% ipython --no-banner

In [1]: import numpy as np

In [2]: import numpy.linalg as la

In [3]: np.set_printoptions(precision=2, suppress=True, linewidth=200)

In [4]: A = np.loadtxt("mat.csv", delimiter=",")

In [5]: print(A)
[[ 7.  7.  0.  0.  0.  0.  0.  6.  0.]
 [15. 11.  0.  0. 17.  0.  0. 23. 12.]
 [12. 13.  0.  0.  0.  1.  0. 10.  0.]
 [15. 14.  0.  0.  8.  3.  0. 11.  0.]
 [18.  3.  0.  0.  6.  0.  0. 12.  8.]
 [ 4. 15.  0.  0. 10.  0.  0. 17.  1.]
 [ 2. 18.  0.  0. 10.  0.  0. 16.  0.]
 [ 5. 20.  0.  0. 12.  0.  0. 18.  0.]
 [ 3. 18.  0.  0.  4.  0.  0. 13.  0.]
 [12. 11.  0.  0.  9.  0.  0. 13.  3.]
 [ 6. 18.  0.  0. 15.  0.  0. 18.  2.]
 [19.  7.  0.  0. 11.  0.  0. 17. 10.]
 [10. 16.  0.  0.  0.  2.  0.  9.  0.]
 [11.  7.  0.  0.  1.  0.  0. 13.  2.]
 [ 9.  7.  0.  0. 13.  0.  0. 19. 10.]
 [11.  8.  0.  0.  0.  0.  0.  9.  0.]
 [ 3. 12.  0.  0.  2.  0.  0.  8.  0.]
 [15.  8.  0.  0.  3.  0.  0. 11.  2.]
 [ 7.  7.  0.  0.  0.  0.  0.  6.  0.]
 [17. 10.  0.  0. 11.  0.  0. 16.  7.]
 [13. 10.  0.  0.  6.  0.  0. 14.  3.]
 [11. 13.  0.  0.  6.  0.  0. 13.  0.]
 [11. 13.  0.  0.  3.  0.  0. 18.  1.]
 [ 7.  6.  0.  0.  2.  0.  0. 10.  1.]
 [11.  1.  0.  0.  0.  0.  0.  8.  3.]
 [ 8.  5.  0.  0.  2.  0.  0.  6.  0.]
 [ 6. 26.  0.  0.  8.  0.  0. 20.  0.]
 [14.  8.  0.  0.  9.  0.  0. 14.  6.]
 [14. 16.  0.  0.  5.  3.  0. 11.  0.]
 [ 5.  8.  0.  0.  5.  0.  0. 13.  2.]
 [ 6. 14.  0.  0.  1.  0.  0. 15.  0.]
 [11.  6.  0.  0.  7.  0.  0. 12.  5.]
 [21.  5.  0.  0.  8.  0.  0. 14.  9.]
 [ 4. 16.  0.  0.  7.  0.  0. 13.  0.]
 [ 0. 18.  0.  0.  5.  0.  0. 14.  0.]
 [ 4. 10.  0.  0.  2.  0.  0. 13.  0.]
 [10. 14.  0.  0.  6.  0.  0. 17.  1.]]

In [6]: # column 3 repeats column 2

In [7]: print(round(np.trace(la.pinv(A) @ A), 2))
6.0

In [8]: print(np.unique(A.round(6), axis=0).shape)
(36, 9)

In [9]: print(np.allclose(A[:-1].T @ la.lstsq(A[:-1].T, A[-1])[0], A[-1]))
True

In [10]: try:
    ...:     la.inv(A)
    ...: except la.LinAlgError as e:
    ...:     print("failed:", e)
    ...: 
failed: Last 2 dimensions of the array must be square

In [11]: print([round(float(x), 2) for x in la.svd(A, compute_uv=False)[:3]])
[131.63, 41.13, 25.84]

In [12]: print(np.argsort(-la.norm(A, axis=0).round(6), kind="stable")[:3])
[7 1 0]

In [13]: print(la.matrix_rank(A, rtol=0.1))
3

In [14]: rk = la.matrix_rank(A)

In [15]: print(rk)
6

In [16]: N = la.svd(A)[2][rk:].T

In [17]: print(np.round(N @ N.T, 2) + 0)
[[0. 0. 0. 0. 0. 0. 0. 0. 0.]
 [0. 0. 0. 0. 0. 0. 0. 0. 0.]
 [0. 0. 1. 0. 0. 0. 0. 0. 0.]
 [0. 0. 0. 1. 0. 0. 0. 0. 0.]
 [0. 0. 0. 0. 0. 0. 0. 0. 0.]
 [0. 0. 0. 0. 0. 0. 0. 0. 0.]
 [0. 0. 0. 0. 0. 0. 1. 0. 0.]
 [0. 0. 0. 0. 0. 0. 0. 0. 0.]
 [0. 0. 0. 0. 0. 0. 0. 0. 0.]]

In [18]: print([int(la.matrix_rank(A[:i])) for i in range(1, len(A) + 1)])
[1, 2, 3, 4, 5, 6, 6, 6, 6, 6, 6, 6, 6, 6, 6, 6, 6, 6, 6, 6, 6, 6, 6, 6, 6, 6, 6, 6, 6, 6, 6, 6, 6, 6, 6, 6, 6]

In [19]: print(la.matrix_rank(A.T @ A), la.matrix_rank(A @ A.T))
6 6

In [20]: vec = np.array([0, 0, -1, 0, -2, -2, -2, -1, -2])

In [21]: print(A @ (2 * vec))
[ -12. -162.  -24.  -66.  -80.  -78.  -72.  -84.  -42.  -74. -104. -118.  -26.  -38. -130.  -18.  -24.  -42.  -12. -104.  -64.  -50.  -52.  -32.  -28.  -20.  -72.  -88.  -54.  -54.  -34.  -72.  -96.
  -54.  -48.  -34.  -62.]

In [22]: print(A @ vec)
[ -6. -81. -12. -33. -40. -39. -36. -42. -21. -37. -52. -59. -13. -19. -65.  -9. -12. -21.  -6. -52. -32. -25. -26. -16. -14. -10. -36. -44. -27. -27. -17. -36. -48. -27. -24. -17. -31.]

In [23]: U, sig, VT = la.svd(A)

In [24]: print(np.argmax(sig[:-1] / (sig[1:] + 1e-6)) + 1)
6

In [25]: M2 = U[:, :6] @ np.diag(sig[:6]) @ VT[:6]

In [26]: print(round(float(np.abs(A - M2).max()), 2))
0.0

In [27]: print(round(la.norm(A - M2) / la.norm(A), 2))
0.0

In [28]: print(round(la.norm(A - M2, 2), 2), round(sig[6], 2))
0.0 0.0

In [29]: arr = np.load("block8.npy")

In [30]: print(arr)
[[  0.01   7.29  -3.88  -6.07   5.23  10.89]
 [  4.1   -2.74   0.44  -9.77  -8.35  -8.94]
 [ -0.25   8.93  -3.04  -3.02   4.36  10.08]
 [  5.59  -1.18   0.25  -9.75  -9.21 -10.42]
 [  7.21  -3.49   0.16  -7.7   -9.73 -10.93]
 [ -0.77   7.92  -1.33  -4.94   4.32  10.47]
 [  6.07  -3.11   1.56  -7.89 -10.51  -9.11]
 [ -3.1    2.99   4.92   7.66  -8.19   4.57]
 [ -3.27   3.08   5.45   9.98  -8.45   3.65]
 [  0.41   7.32  -2.35  -3.48   4.4   11.39]
 [  4.47  -2.58  -0.43 -10.09  -8.37  -8.61]
 [  3.23  -1.33   0.43  -9.45  -9.73 -10.18]
 [ -1.88   7.43  -3.72  -6.3    4.46  10.67]
 [  4.68  -2.68   0.2   -9.62  -8.83  -8.98]
 [  5.81  -1.14   1.61  -9.01  -9.39 -10.22]
 [ -2.36   3.99   5.53   8.54  -6.93   3.67]
 [ -4.94   3.11   5.37   9.67  -9.14   4.08]
 [ -0.57   5.68  -2.7   -2.74   4.66  10.14]
 [ -2.68   3.33   5.05   7.06  -9.12   3.52]
 [ -1.85   5.81  -2.4   -3.99   4.02  11.95]
 [ -2.33   0.53   3.92   9.86  -8.3    3.55]
 [ -2.07   8.07  -0.47  -3.97   3.71  10.88]
 [  5.6   -2.55  -0.55 -11.75  -8.47  -9.34]
 [  1.33   8.22  -2.7   -1.95   4.03  11.76]
 [ -2.06   2.37   3.23   7.94  -8.33   4.07]
 [ -3.08   0.74   4.12   8.9   -8.4    4.37]
 [ -0.25   7.35  -4.46  -3.43   2.7   10.46]
 [ -3.16   2.24   6.1    9.25  -8.65   3.78]
 [ -2.27   3.59   4.49   8.44  -6.99   5.92]
 [ -1.03   7.54  -5.26  -3.25   3.23  12.73]]

In [31]: vec = np.array([4, 2, 5, -2, 5, 4])

In [32]: print(arr @ np.eye(6)[5])
[ 10.89  -8.94  10.08 -10.42 -10.93  10.47  -9.11   4.57   3.65  11.39  -8.61 -10.18  10.67  -8.98 -10.22   3.67   4.08  10.14   3.52  11.95   3.55  10.88  -9.34  11.76   4.07   4.37  10.46   3.78
   5.92  12.73]

In [33]: print(la.norm(arr @ vec) <= la.norm(arr, 2) * la.norm(vec) + 1e-9)
True
